$ ipython --no-banner

In [1]: import numpy as np

In [2]: import numpy.linalg as la

In [3]: np.set_printoptions(precision=1, suppress=True, linewidth=100)

In [4]: rnd = lambda a: np.round(a, 1) + 0

In [5]: rng = np.random.default_rng(480)

In [6]: E = np.eye(14, dtype=int)[rng.permutation(14)] * np.array([0, 0, 5, 4, 6, 9, 2, 3, 6, 3, 0, 5, 8, 0])

In [7]: print(E)
[[0 0 0 0 0 0 0 0 0 0 0 5 0 0]
 [0 0 0 0 0 0 0 0 0 0 0 0 0 0]
 [0 0 0 4 0 0 0 0 0 0 0 0 0 0]
 [0 0 0 0 0 9 0 0 0 0 0 0 0 0]
 [0 0 0 0 0 0 2 0 0 0 0 0 0 0]
 [0 0 0 0 0 0 0 0 0 3 0 0 0 0]
 [0 0 0 0 0 0 0 0 6 0 0 0 0 0]
 [0 0 5 0 0 0 0 0 0 0 0 0 0 0]
 [0 0 0 0 0 0 0 0 0 0 0 0 0 0]
 [0 0 0 0 0 0 0 0 0 0 0 0 0 0]
 [0 0 0 0 0 0 0 0 0 0 0 0 8 0]
 [0 0 0 0 0 0 0 0 0 0 0 0 0 0]
 [0 0 0 0 6 0 0 0 0 0 0 0 0 0]
 [0 0 0 0 0 0 0 3 0 0 0 0 0 0]]

In [8]: print(rnd(la.svd(E, compute_uv=False)))
[9. 8. 6. 6. 5. 5. 4. 3. 3. 2. 0. 0. 0. 0.]

In [9]: print(la.lstsq(E[:-1].T, E[-1])[2])
9

In [10]: try:
    ...:     la.inv(E)
    ...: except la.LinAlgError as e:
    ...:     print(e)
    ...: 
Singular matrix

In [11]: print(rnd(np.sort(np.abs(la.eigvals(E)))))
[0. 0. 0. 0. 0. 0. 0. 0. 0. 0. 0. 0. 0. 0.]

In [12]: print(np.allclose(E @ E.T, E.T @ E))
False
